$ python -q
>>> import numpy as np
>>> np.set_printoptions(suppress=True, linewidth=160)
>>> def tidy(a):
...     return np.round(a, 3) + 0
... 
>>> feats = np.load("layer8.npy")
>>> print(tidy(feats))
[[ 0.485  0.322 -0.093  0.189 -0.014 -0.043  0.315]
 [ 0.322  0.729 -0.035 -0.282  0.095 -0.022 -0.059]
 [-0.093 -0.035  0.609 -0.076  0.144 -0.446  0.055]
 [ 0.189 -0.282 -0.076  0.398 -0.092 -0.008  0.331]
 [-0.014  0.095  0.144 -0.092  0.053 -0.103 -0.033]
 [-0.043 -0.022 -0.446 -0.008 -0.103  0.354 -0.131]
 [ 0.315 -0.059  0.055  0.331 -0.033 -0.131  0.373]]
>>> # a projection of rank 3
>>> evals, V = np.linalg.eigvalsh(feats)
Traceback (most recent call last):
  File "<python-input-6>", line 1, in <module>
    evals, V = np.linalg.eigvalsh(feats)
    ^^^^^^^^
ValueError: too many values to unpack (expected 2)
>>> evals, V = np.linalg.eigh(feats)
>>> print(tidy(np.linalg.svd(feats, compute_uv=False)))
[1. 1. 1. 0. 0. 0. 0.]
>>> print(tidy(evals))
[0. 0. 0. 0. 1. 1. 1.]
>>> print(tidy(np.linalg.eigvalsh(feats @ feats)))
[0. 0. 0. 0. 1. 1. 1.]
>>> print(np.trace(feats))
3.0
>>> print(tidy(np.sort(np.abs(np.linalg.eigvals(feats)))))
[0. 0. 0. 0. 1. 1. 1.]
>>> print(tidy(np.abs(np.linalg.eigvals(feats)).max()))
1.0
>>> print(tidy(feats @ feats))
[[ 0.485  0.322 -0.093  0.189 -0.014 -0.043  0.315]
 [ 0.322  0.729 -0.035 -0.282  0.095 -0.022 -0.059]
 [-0.093 -0.035  0.609 -0.076  0.144 -0.446  0.055]
 [ 0.189 -0.282 -0.076  0.398 -0.092 -0.008  0.331]
 [-0.014  0.095  0.144 -0.092  0.053 -0.103 -0.033]
 [-0.043 -0.022 -0.446 -0.008 -0.103  0.354 -0.131]
 [ 0.315 -0.059  0.055  0.331 -0.033 -0.131  0.373]]
>>> print(np.allclose(feats, feats.T))
True
